$ python3 -q
>>> import numpy as np
>>> from numpy import linalg as LA
>>> np.set_printoptions(precision=1, suppress=True, linewidth=160)
>>> rd = lambda a: np.round(a, 1) + 0
>>> A = np.diag(np.array([-1, 0, -1, -3]))
>>> A
array([[-1,  0,  0,  0],
       [ 0,  0,  0,  0],
       [ 0,  0, -1,  0],
       [ 0,  0,  0, -3]])
>>> # 4 groups of indices that never mix
>>> rank = LA.matrix_rank(A)
>>> rank
np.int64(3)
>>> ns = LA.svd(A)[2][rank:].T
>>> ns @ ns.T
array([[0., 0., 0., 0.],
       [0., 1., 0., 0.],
       [0., 0., 0., 0.],
       [0., 0., 0., 0.]])
>>> LA.matrix_rank(A.T @ A), LA.matrix_rank(A @ A.T)
(np.int64(3), np.int64(3))
>>> [int(LA.matrix_rank(A[:i])) for i in range(1, len(A) + 1)]
[1, 1, 2, 3]
>>> A @ ns
array([[0.],
       [0.],
       [0.],
       [0.]])
>>> ns[:, 0] / ns[np.abs(ns[:, 0]).round(6).argmax(), 0]
array([0., 1., 0., 0.])
>>> [int(LA.matrix_rank(np.delete(A, i, axis=0))) for i in range(4)]
[2, 3, 2, 2]
>>> LA.matrix_rank(A, rtol=0.1)
np.int64(3)
>>> LA.cond(A) > 100
np.True_
>>> U, sv, Vh = LA.svd(A)
>>> evecs = Vh[:(sv > 1e-8).sum()]
>>> rng = np.random.default_rng(892520)
>>> x = A[3] + 2 * A[0] + rng.integers(2) * np.eye(4)[2]
>>> x
array([-2.,  0.,  0., -3.])
>>> np.diag(evecs.T @ evecs)
array([1., 0., 1., 1.])
>>> feats = np.load("arr.npy")
>>> rd(feats)
array([[-1.1,  0.5,  0.8, -3.4,  1.1,  1.2],
       [ 2. , -0.8,  2.1, -0.5, -2.2,  1.4],
       [ 1.3, -2.7, -2.1, -1.4,  0.1, -0.5],
       [ 1.5,  2.4, -0.8, -1.4, -1.1, -2. ],
       [-1.7, -1.3,  1.7, -0.5, -1. , -2.7],
       [-2. ,  0.2, -1.8, -0.3, -2.7,  1.2]])
>>> O, r_ = LA.qr(feats)
>>> rd(O.T @ O)
array([[1., 0., 0., 0., 0., 0.],
       [0., 1., 0., 0., 0., 0.],
       [0., 0., 1., 0., 0., 0.],
       [0., 0., 0., 1., 0., 0.],
       [0., 0., 0., 0., 1., 0.],
       [0., 0., 0., 0., 0., 1.]])
>>> rd(np.abs(np.diag(r_)))
array([4., 4., 4., 4., 4., 4.])
>>> rd(np.trace(O @ O.T))
np.float64(6.0)
>>> C2 = feats.T @ feats
>>> rd(LA.svd(feats, compute_uv=False) ** 2)
array([16., 16., 16., 16., 16., 16.])
>>> LA.matrix_rank(C2)
np.int64(6)
>>> rd(LA.norm(feats, axis=0))
array([4., 4., 4., 4., 4., 4.])
>>> rd(feats @ feats.T)
array([[16.,  0.,  0.,  0.,  0.,  0.],
       [ 0., 16.,  0.,  0.,  0.,  0.],
       [ 0.,  0., 16.,  0.,  0.,  0.],
       [ 0.,  0.,  0., 16.,  0.,  0.],
       [ 0.,  0.,  0.,  0., 16.,  0.],
       [ 0.,  0.,  0.,  0.,  0., 16.]])
>>> data = np.load("a.npy")
>>> data
array([[-18,   0,  -9,  -9, -18],
       [-12,   0,  -6,  -6, -12],
       [  8,   0,   4,   4,   8],
       [ 14,   0,   7,   7,  14],
       [ 12,   0,   6,   6,  12],
       [ -8,   0,  -4,  -4,  -8]])
>>> # column 3 repeats column 2
>>> x = np.array([1, 2, 2, 1, 2])
>>> a = np.maximum(data @ x, 0)
>>> np.maximum(data @ x, 0) - np.maximum(-data @ x, 0)
array([-81, -54,  36,  63,  54, -36])
>>> np.tanh(data @ x)
array([-1., -1.,  1.,  1.,  1., -1.])
>>> np.flatnonzero(a > 1e-9)
array([2, 3, 4])
>>> U, sv, Vh = LA.svd(data)
>>> evecs = Vh[:(sv > 1e-8).sum()]
>>> x = data[3] + -1 * data[5] + rng.integers(2) * np.eye(5)[2]
>>> x
array([22.,  0., 12., 11., 22.])
>>> rd(evecs.T @ evecs)
array([[0.4, 0. , 0.2, 0.2, 0.4],
       [0. , 0. , 0. , 0. , 0. ],
       [0.2, 0. , 0.1, 0.1, 0.2],
       [0.2, 0. , 0.1, 0.1, 0.2],
       [0.4, 0. , 0.2, 0.2, 0.4]])
>>> np.allclose(evecs.T @ evecs @ x, x)
False
>>> rd(np.diag(evecs.T @ evecs))
array([0.4, 0. , 0.1, 0.1, 0.4])
>>> rd(LA.norm(x - evecs.T @ evecs @ x))
np.float64(0.9)
>>> f = np.array([0, -1, 3, -1, 0])
>>> r1 = np.array([6, 2, 1])
>>> mat = f[:, None] + r1[None, :]
>>> mat
array([[6, 2, 1],
       [5, 1, 0],
       [9, 5, 4],
       [5, 1, 0],
       [6, 2, 1]])
>>> # rows 1 and 3 are equal
>>> rank = LA.matrix_rank(mat)
>>> rank
np.int64(2)
>>> ns = LA.svd(mat)[2][rank:].T
>>> rd(ns[:, 0] / ns[np.abs(ns[:, 0]).round(6).argmax(), 0])
array([-0.2,  1. , -0.8])
>>> rd(ns @ ns.T)
array([[ 0. , -0.1,  0.1],
       [-0.1,  0.6, -0.5],
       [ 0.1, -0.5,  0.4]])
>>> w1 = np.array([[2, -1], [0, 2], [1, 1]])
>>> b = np.array([0, 0])
>>> H = np.maximum(mat @ w1 + b, 0)
>>> H
array([[13,  0],
       [10,  0],
       [22,  5],
       [10,  0],
       [13,  0]])
>>> (H > 0).mean(axis=0)
array([1. , 0.2])
>>> C = np.array([[1, 1], [2, -2]])
>>> w1 @ C
array([[ 0,  4],
       [ 4, -4],
       [ 3, -1]])
>>> (H @ C).round(6).argmax(axis=1)
array([0, 0, 0, 0, 0])
>>> U, sv, Vh = LA.svd(mat)
>>> np.argmax(sv[:-1] / (sv[1:] + 1e-6)) + 1
np.int64(2)
>>> rd(sv)
array([15.7,  3. ,  0. ])
>>> out = U[:, :2] @ np.diag(sv[:2]) @ Vh[:2]
>>> LA.matrix_rank(out)
np.int64(2)
>>> LA.matrix_rank(mat, rtol=0.05)
np.int64(2)
>>> rd(LA.norm(mat - out) / LA.norm(mat))
np.float64(0.0)
>>> rd(LA.norm(mat - out, 2)), rd(sv[2])
(np.float64(0.0), np.float64(0.0))
>>> rd(np.trace(LA.pinv(data) @ data))
np.float64(1.0)
>>> np.allclose(data[:-1].T @ LA.lstsq(data[:-1].T, data[-1])[0], data[-1])
True
>>> np.abs(np.diag(LA.qr(data)[1])) > 1e-9
array([ True, False, False, False, False])
>>> try:
...     LA.inv(data)
... except LA.LinAlgError as e:
...     print("failed:", e)
... 
failed: Last 2 dimensions of the array must be square
>>> [round(float(x), 1) for x in LA.svd(mat, compute_uv=False)[:3]]
[15.7, 3.0, 0.0]
>>> rd(LA.norm(mat, 2) / LA.norm(mat))
np.float64(1.0)
>>> f = np.array([0, -3, 3]) + 0.5
>>> K = np.eye(3) - 2 * np.outer(f, f) / (f @ f)
>>> rd(K)
array([[ 1. ,  0.1, -0.2],
       [ 0.1,  0.3,  0.9],
       [-0.2,  0.9, -0.3]])
>>> # symmetric, so the eigenvalues are real
>>> rd(K.T @ K)
array([[1., 0., 0.],
       [0., 1., 0.],
       [0., 0., 1.]])
>>> rd(LA.norm(K, axis=0))
array([1., 1., 1.])
>>> rd(LA.svd(K, compute_uv=False))
array([1., 1., 1.])
>>> rd(LA.pinv(K))
array([[ 1. ,  0.1, -0.2],
       [ 0.1,  0.3,  0.9],
       [-0.2,  0.9, -0.3]])
>>> rd(K @ K.T)
array([[1., 0., 0.],
       [0., 1., 0.],
       [0., 0., 1.]])
>>> ev, evecs = LA.eigh(K)
>>> x = np.array([-3, 0, 2])
>>> rd(evecs * np.maximum(ev, 0) @ evecs.T)
array([[ 1. ,  0.1, -0.1],
       [ 0.1,  0.7,  0.5],
       [-0.1,  0.5,  0.3]])
>>> rd(x @ K @ x)
np.float64(9.8)
>>> rd(LA.eigvalsh(K[1:, 1:]))
array([-1.,  1.])
>>> rd(evecs * np.abs(ev) @ evecs.T)
array([[1., 0., 0.],
       [0., 1., 0.],
       [0., 0., 1.]])
>>> out = K / np.sqrt((K ** 2).mean(axis=1, keepdims=True))
>>> rd(LA.norm(out, axis=1))
array([1.7, 1.7, 1.7])
>>> LA.matrix_rank(K - K.mean(axis=1, keepdims=True))
np.int64(2)
>>> rd(K - K.mean(axis=1, keepdims=True))
array([[ 0.7, -0.2, -0.5],
       [-0.3, -0.1,  0.5],
       [-0.3,  0.8, -0.5]])
>>> F = np.load("layer11.npy")
>>> F
array([[ 4,  4,  4,  4,  4,  4],
       [ 4,  8,  8,  8,  8,  8],
       [ 4,  8, 12, 12, 12, 12],
       [ 4,  8, 12, 16, 16, 16],
       [ 4,  8, 12, 16, 20, 20],
       [ 4,  8, 12, 16, 20, 24]])
>>> # symmetric, so the eigenvalues are real
>>> O, evecs = LA.qr(F[:, :5])[0], LA.qr(F[:, 5:])[0]
>>> sv = LA.svd(O.T @ evecs, compute_uv=False)
>>> rd(np.degrees(np.arccos(sv.clip(0, 1))))
array([4.3])
>>> rd(sv)
array([1.])
>>> Lm = LA.cholesky(F)
>>> LA.eigvalsh(F).min() > 0
np.True_
>>> f, r1 = F[1], F[2]
>>> f @ f
np.int64(336)
>>> p = (f @ r1) / (f @ f) * f
>>> rd(LA.norm(f + r1) ** 2 + LA.norm(f - r1) ** 2)
np.float64(1984.0)
>>> rd(r1 - p)
array([-1.5, -3. ,  1. ,  1. ,  1. ,  1. ])
>>> M = np.load("test10.npy")
>>> M
array([[30. , 20. ,  0.5, -0.6, 19.9],
       [28.9, 17.2,  2.2, -0.2, 20.3],
       [29.8, 19.4,  0.3,  0.2, 19.7],
       [29.7, 21. , -0.9,  0.7, 19.7],
       [30.1, 20.2,  0.4,  0.4, 20.1],
       [31. , 20.6,  0.8, -1.1, 20.5],
       [30.6, 19.5,  1.1, -0.7, 21.6],
       [31.3, 19.6,  1.7, -0.2, 21.4],
       [29.9, 19.2, -0.5,  0.3, 19. ],
       [29. , 21.9,  1.4,  0.6, 19.9],
       [28.5, 20. ,  0.5, -1.3, 19.4],
       [29.9, 22.3,  0.8,  0.6, 19.3],
       [30. , 19.2, -0.3,  1.6, 21.3],
       [29.2, 21.4, -0.4,  0.6, 21.1]])
>>> U, sv, Vh = LA.svd(M)
>>> np.argmax(sv[:-1] / (sv[1:] + 1e-6)) + 1
np.int64(1)
>>> out = U[:, :1] @ np.diag(sv[:1]) @ Vh[:1]
>>> LA.matrix_rank(out)
np.int64(1)
>>> C = np.array([[-3, 0, -3], [-3, 3, 2], [-3, 1, -3]])
>>> m1 = np.repeat(C, 11 // 3, axis=0)
>>> m1 = m1 + 0.1 * rng.normal(size=m1.shape)
>>> rd(m1)
array([[-3. ,  0. , -3.2],
       [-3. ,  0.1, -3.1],
       [-2.9, -0.2, -3.1],
       [-3.1,  3. ,  1.9],
       [-3.1,  3. ,  2. ],
       [-3.1,  3.1,  1.8],
       [-2.9,  0.9, -2.8],
       [-3. ,  1. , -2.9],
       [-3.1,  1. , -3. ]])
>>> idx = rng.permutation(4)
>>> idx
array([0, 1, 3, 2])
>>> out = A[idx][:, idx]
>>> np.allclose(out, A)
False
>>> rd(LA.det(out)), rd(LA.det(A[idx]))
(np.float64(0.0), np.float64(0.0))
>>> rd(np.sort(np.abs(LA.eigvals(out))))
array([0., 1., 1., 3.])
>>> np.diag(out)
array([-1,  0, -3, -1])
>>> np.trace(out)
np.int64(-5)
>>> x = np.array([3, 2, -3])
>>> rhs = m1 @ x
>>> rd(rhs)
array([ 0.5,  0.5,  0.2, -9. , -9.4, -8.6,  1.7,  1.9,  1.6])
>>> rd(LA.pinv(m1) @ m1)
array([[1., 0., 0.],
       [0., 1., 0.],
       [0., 0., 1.]])
>>> rd(LA.solve(m1.T @ m1, m1.T @ rhs))
array([ 3.,  2., -3.])
>>> rhs = rhs + 0.3 * rng.normal(size=9)
>>> rd(rhs)
array([ 0.1, -0.2,  0.5, -9.4, -9.4, -8.5,  1.7,  2.3,  1.6])
>>> b, *_ = LA.lstsq(m1, rhs)
>>> b.round()
array([ 3.,  2., -3.])
>>> [round(float(LA.norm(LA.solve(m1.T @ m1 + lam * np.eye(3), m1.T @ rhs))), 2) for lam in (0, 1, 10, 100)]
[5.17, 2.82, 1.74, 0.76]
>>> rd(m1.T @ (rhs - m1 @ b))
array([0., 0., 0.])
>>> out = m1 / LA.norm(m1, axis=1, keepdims=True)
>>> C2 = out @ out.T
>>> rd(LA.norm(out, axis=1))
array([1., 1., 1., 1., 1., 1., 1., 1., 1.])
>>> rd(C2)
array([[1. , 1. , 1. , 0.2, 0.1, 0.2, 1. , 1. , 1. ],
       [1. , 1. , 1. , 0.2, 0.2, 0.2, 1. , 1. , 1. ],
       [1. , 1. , 1. , 0.1, 0.1, 0.1, 1. , 1. , 1. ],
       [0.2, 0.2, 0.1, 1. , 1. , 1. , 0.3, 0.3, 0.3],
       [0.1, 0.2, 0.1, 1. , 1. , 1. , 0.3, 0.3, 0.3],
       [0.2, 0.2, 0.1, 1. , 1. , 1. , 0.3, 0.3, 0.3],
       [1. , 1. , 1. , 0.3, 0.3, 0.3, 1. , 1. , 1. ],
       [1. , 1. , 1. , 0.3, 0.3, 0.3, 1. , 1. , 1. ],
       [1. , 1. , 1. , 0.3, 0.3, 0.3, 1. , 1. , 1. ]])
>>> rd(np.degrees(np.arccos(np.clip(C2[8, 5], -1, 1))))
np.float64(70.5)
>>> rd(C2[8])
array([1. , 1. , 1. , 0.3, 0.3, 0.3, 1. , 1. , 1. ])
